% python3 -q
>>> import numpy as np
>>> from numpy import linalg as LA
>>> np.set_printoptions(suppress=True, linewidth=100)
>>> def rd(a):
...     return np.round(a, 3) + 0
... 
>>> data = np.load("sample12.npy")
>>> rd(data)
array([[-1.361, -0.521,  0.694,  2.116,  1.233,  0.629],
       [-2.334, -0.562,  0.587, -1.418, -0.249, -0.907],
       [ 0.389, -2.473, -1.353,  0.346,  0.003, -0.885],
       [-1.167,  0.985, -1.938,  0.94 , -1.424,  0.059],
       [ 0.194, -0.92 ,  1.403,  0.564, -2.302,  0.727],
       [-0.389, -0.691, -0.789, -1.091,  0.298,  2.543]])
>>> vec = np.array([1, 0, 0, 1, 3, 0])
>>> rd(data @ vec)
array([ 4.455, -4.497,  0.743, -4.499, -6.148, -0.585])
>>> rd(np.einsum("ij,j->i", data, vec))
array([ 4.455, -4.497,  0.743, -4.499, -6.148, -0.585])
>>> rd(data * vec)
array([[-1.361,  0.   ,  0.   ,  2.116,  3.7  ,  0.   ],
       [-2.334,  0.   ,  0.   , -1.418, -0.746,  0.   ],
       [ 0.389,  0.   ,  0.   ,  0.346,  0.008,  0.   ],
       [-1.167,  0.   ,  0.   ,  0.94 , -4.272,  0.   ],
       [ 0.194,  0.   ,  0.   ,  0.564, -6.907,  0.   ],
       [-0.389,  0.   ,  0.   , -1.091,  0.895,  0.   ]])
>>> rd((data * vec).sum(axis=1))
array([ 4.455, -4.497,  0.743, -4.499, -6.148, -0.585])
>>> rd(data @ np.ones(6))
array([ 2.789, -4.882, -3.973, -2.545, -0.334, -0.119])
>>> O, evecs = LA.qr(data[:, :5])[0], LA.qr(data[:, 5:])[0]
>>> sig = LA.svd(O.T @ evecs, compute_uv=False)
>>> np.degrees(np.arccos(sig.clip(0, 1)))
array([90.])
>>> (sig > 0.9).sum()
np.int64(0)
>>> rd(sig)
array([0.])
